$ python3 -q
>>> import numpy as np
>>> import numpy.linalg as la
>>> np.set_printoptions(precision=2, suppress=True, linewidth=120, legacy="1.25")
>>> data = np.loadtxt("block15.csv", delimiter=",")
>>> data
array([[7., 9., 4., 6., 4., 2.],
       [9., 7., 9., 4., 6., 4.],
       [4., 9., 7., 9., 4., 6.],
       [6., 4., 9., 7., 9., 4.],
       [4., 6., 4., 9., 7., 9.],
       [2., 4., 6., 4., 9., 7.]])
>>> x0 = np.array([9, 8, 9, 1, 9, 0])
>>> h1 = np.maximum(data @ x0, 0)
>>> np.maximum(data @ x0, 0) - np.maximum(-data @ x0, 0)
array([213., 276., 216., 255., 192., 189.])
>>> np.flatnonzero(h1 > 1e-9)
array([0, 1, 2, 3, 4, 5])
>>> J = np.array([[29.0, -15.0], [-15.0, 13.0]])
>>> evals, V = la.eig(J)
>>> evals
array([38.,  4.])
>>> np.sort(la.eigvals(la.inv(J)))
array([0.03, 0.25])
>>> np.round(J @ V[:, 0] - evals[0] * V[:, 0], 2) + 0
array([0., 0.])
>>> np.sort(la.eigvals(J.T))
array([ 4., 38.])
>>> np.sort(la.eigvals(J @ J))
array([  16., 1444.])
>>> hat = np.triu(np.array([[6, 1], [-8, 5]]), 1) + np.eye(2)
>>> out = hat @ J @ la.inv(hat)
>>> np.round(la.det(out), 2)
152.0
>>> arr = np.load("layer10.npy")
>>> arr
array([[0, 3, 0],
       [0, 0, 4],
       [7, 0, 0]])
>>> out = arr / la.norm(arr, axis=1, keepdims=True)
>>> cov = out @ out.T
>>> (cov - 2 * np.eye(3)).round(6).argmax(axis=1)
array([1, 0, 0])
>>> np.argwhere(np.triu(np.abs(cov) > 0.95, 1))
array([], shape=(0, 2), dtype=int64)
>>> (np.abs(cov) > 0.9).astype(int)
array([[1, 0, 0],
       [0, 1, 0],
       [0, 0, 1]])
>>> cov
array([[1., 0., 0.],
       [0., 1., 0.],
       [0., 0., 1.]])
>>> la.norm(arr, axis=0)
array([7., 3., 4.])
>>> arr @ arr.T
array([[ 9,  0,  0],
       [ 0, 16,  0],
       [ 0,  0, 49]])
>>> W0 = np.array([[-0.97, 1.75], [1.75, 0.97]])
>>> x0 = np.array([-1, 0])
>>> W0 @ (2 * x0)
array([ 1.94, -3.5 ])
>>> W0 @ np.eye(2)[0]
array([-0.97,  1.75])
>>> W0 * x0
array([[ 0.97,  0.  ],
       [-1.75,  0.  ]])
>>> (W0 @ x0).argmax()
0
>>> W0 @ np.ones(2)
array([0.78, 2.72])
>>> la.norm(W0 @ x0) <= la.norm(W0, 2) * la.norm(x0) + 1e-9
True
>>> np.sign((W0 @ x0).round(6))
array([ 1., -1.])
>>> np.einsum("ij,j->i", W0, x0)
array([ 0.97, -1.75])
>>> evals, V = la.eigh(W0)
>>> x0 = np.array([2, 3])
>>> np.round(np.abs(W0).sum(axis=1).max(), 2), np.round(np.abs(evals).max(), 2)
(2.72, 2.0)
>>> round(x0 @ W0 @ x0 / (x0 @ x0), 2), round(float(evals[0]), 2), round(float(evals[-1]), 2)
(1.99, -2.0, 2.0)
>>> la.eigvalsh(W0[1:, 1:])
array([0.97])
>>> out = la.invert(arr)
Traceback (most recent call last):
  File "<python-input-44>", line 1, in <module>
    out = la.invert(arr)
          ^^^^^^^^^
AttributeError: module 'numpy.linalg' has no attribute 'invert'
>>> out = la.inv(arr)
>>> np.round(la.det(arr) * la.det(out), 2)
1.0
>>> np.allclose(out, arr.T)
False
>>> round(float(la.cond(arr)), 2)
2.33
>>> arr @ out
array([[1., 0., 0.],
       [0., 1., 0.],
       [0., 0., 1.]])
>>> evals, V = la.eig(W0)
>>> np.sort(la.eigvals(W0.T))
array([-2.,  2.])
>>> np.sort(la.eigvals(la.inv(W0)))
array([-0.5,  0.5])
>>> np.round(W0 @ V[:, 0] - evals[0] * V[:, 0], 2) + 0
array([0., 0.])
>>> F = np.array([[3.0, 1.0, 0.0], [0.0, 3.0, 1.0], [0.0, 0.0, 3.0]])
>>> u = np.array([-7, -2, -4])
>>> out = F + np.outer(u, np.eye(3)[0])
>>> out
array([[-4.,  1.,  0.],
       [-2.,  3.,  1.],
       [-4.,  0.,  3.]])
>>> la.matrix_rank(la.inv(out) - la.inv(F), tol=1e-8)
1
>>> out = F / la.norm(F, axis=1, keepdims=True)
>>> cov = out @ out.T
>>> (cov - 2 * np.eye(3)).round(6).argmax(axis=1)
array([1, 2, 1])
>>> cov
array([[1.  , 0.3 , 0.  ],
       [0.3 , 1.  , 0.32],
       [0.  , 0.32, 1.  ]])
>>> np.argwhere(np.triu(np.abs(cov) > 0.95, 1))
array([], shape=(0, 2), dtype=int64)
>>> x0 = np.array([3, 3, -1])
>>> rhs = F @ x0
>>> rhs
array([12.,  8., -3.])
>>> np.round(la.solve(F.T, F[0]), 2) + 0
array([1., 0., 0.])
>>> la.solve(F, F[:, 1])
array([0., 1., 0.])
>>> la.solve(F, -3 * rhs)
array([-9., -9.,  3.])
>>> hat = np.triu(np.array([[0, 1, 0], [1, 2, 1], [2, 0, 1]]), 1) + np.eye(3)
>>> out = hat @ F @ la.inv(hat)
>>> np.poly(out)
array([  1.,  -9.,  27., -27.])
>>> hat @ F - F @ hat
array([[0., 0., 0.],
       [0., 0., 0.],
       [0., 0., 0.]])
>>> np.trace(out), np.trace(F)
(9.0, 9.0)
>>> la.matrix_rank(out)
3
>>> round(la.det(out), 2)
27.0
>>> Q, V = la.qr(F[:, :1])[0], la.qr(F[:, 1:])[0]
>>> s = la.svd(Q.T @ V, compute_uv=False)
>>> np.degrees(np.arccos(s.clip(0, 1)))
array([70.64])
>>> M = np.array([[0, 4, 2, 2, 1],
...     [1, 0, 4, 2, 2],
...     [2, 1, 0, 4, 2],
...     [2, 2, 1, 0, 4],
...     [4, 2, 2, 1, 0]])
>>> M
array([[0, 4, 2, 2, 1],
       [1, 0, 4, 2, 2],
       [2, 1, 0, 4, 2],
       [2, 2, 1, 0, 4],
       [4, 2, 2, 1, 0]])
>>> T = np.stack([M, 2 * M, M[::-1]])
>>> la.norm(T, axis=(1, 2))
array([11.18, 22.36, 11.18])
>>> (T @ M.T).shape
(3, 5, 5)
>>> np.einsum("bij,cij->bc", T, T)
array([[125, 250,  81],
       [250, 500, 162],
       [ 81, 162, 125]])
>>> la.matrix_rank(T.reshape(3, -1))
2
>>> T.shape
(3, 5, 5)
>>> la.matrix_rank(T)
array([5, 5, 5])
>>> la.det(T)
array([ 1089., 34848.,  1089.])
